$ ipython --no-banner

In [1]: import numpy as np

In [2]: np.set_printoptions(precision=2, suppress=True, linewidth=100)

In [3]: data = np.array([[0.02, -0.01, -0.03, 0.0],
   ...:     [-0.07, 0.05, 0.03, 0.08],
   ...:     [-1.82, 0.65, -0.35, -0.63],
   ...:     [-1.2, 0.4, -0.15, -0.46],
   ...:     [-1.17, 0.39, -0.2, -0.39],
   ...:     [-1.17, 0.34, -0.3, -0.42],
   ...:     [-1.2, 0.48, -0.2, -0.34],
   ...:     [-1.27, 0.37, -0.25, -0.46],
   ...:     [-0.55, 0.21, -0.14, -0.15],
   ...:     [-1.87, 0.56, -0.31, -0.64],
   ...:     [0.03, -0.05, 0.0, 0.04],
   ...:     [-1.8, 0.54, -0.21, -0.63],
   ...:     [-1.1, 0.33, -0.24, -0.41],
   ...:     [-0.61, 0.27, -0.18, -0.15],
   ...:     [0.0, 0.06, 0.01, -0.02]])

In [4]: [round(float(x), 2) for x in np.linalg.svd(data, compute_uv=False)[:3]]
Out[4]: [4.9, 0.21, 0.19]

In [5]: np.round(np.linalg.norm(data, 2) / np.linalg.norm(data), 2)
Out[5]: np.float64(1.0)

In [6]: np.argsort(-np.linalg.norm(data, axis=0).round(6), kind="stable")[:3]
Out[6]: array([0, 3, 1])

In [7]: np.linalg.matrix_rank(data, rtol=0.1)
Out[7]: np.int64(1)

In [8]: round(np.log10(np.linalg.cond(data)))
Out[8]: 2

In [9]: x0 = np.array([-3, 0, -2, 3])

In [10]: target = data @ x0

In [11]: np.round(np.linalg.lstsq(data, target)[0], 2) + 0
Out[11]: array([-3.,  0., -2.,  3.])

In [12]: try:
    ...:     np.linalg.solve(data, target)
    ...: except np.linalg.LinAlgError as e:
    ...:     print("failed:", e)
    ...: 
failed: Last 2 dimensions of the array must be square

In [13]: np.round(np.linalg.pinv(data) @ data, 2) + 0
Out[13]: 
array([[1., 0., 0., 0.],
       [0., 1., 0., 0.],
       [0., 0., 1., 0.],
       [0., 0., 0., 1.]])

In [14]: rng = np.random.default_rng(3313)

In [15]: target = target + 0.3 * rng.normal(size=15)

In [16]: target
Out[16]: 
array([ 0.19,  0.38,  4.55,  2.72,  2.69,  2.8 ,  3.06,  3.18,  1.16,  4.37, -0.47,  4.19,  2.57,
        1.43, -0.26])

In [17]: coef, *_ = np.linalg.lstsq(data, target)

In [18]: np.round(data.T @ (target - data @ coef), 2) + 0
Out[18]: array([0., 0., 0., 0.])

In [19]: [round(float(np.linalg.norm(np.linalg.solve(data.T @ data + lam * np.eye(4), data.T @ target))), 2) for lam in (0, 1, 10, 100)]
Out[19]: [2.47, 2.05, 1.5, 0.41]

In [20]: coef
Out[20]: array([-2.27,  0.68, -0.42,  0.52])

In [21]: np.round(np.linalg.norm(target - data @ coef), 2)
Out[21]: np.float64(0.68)
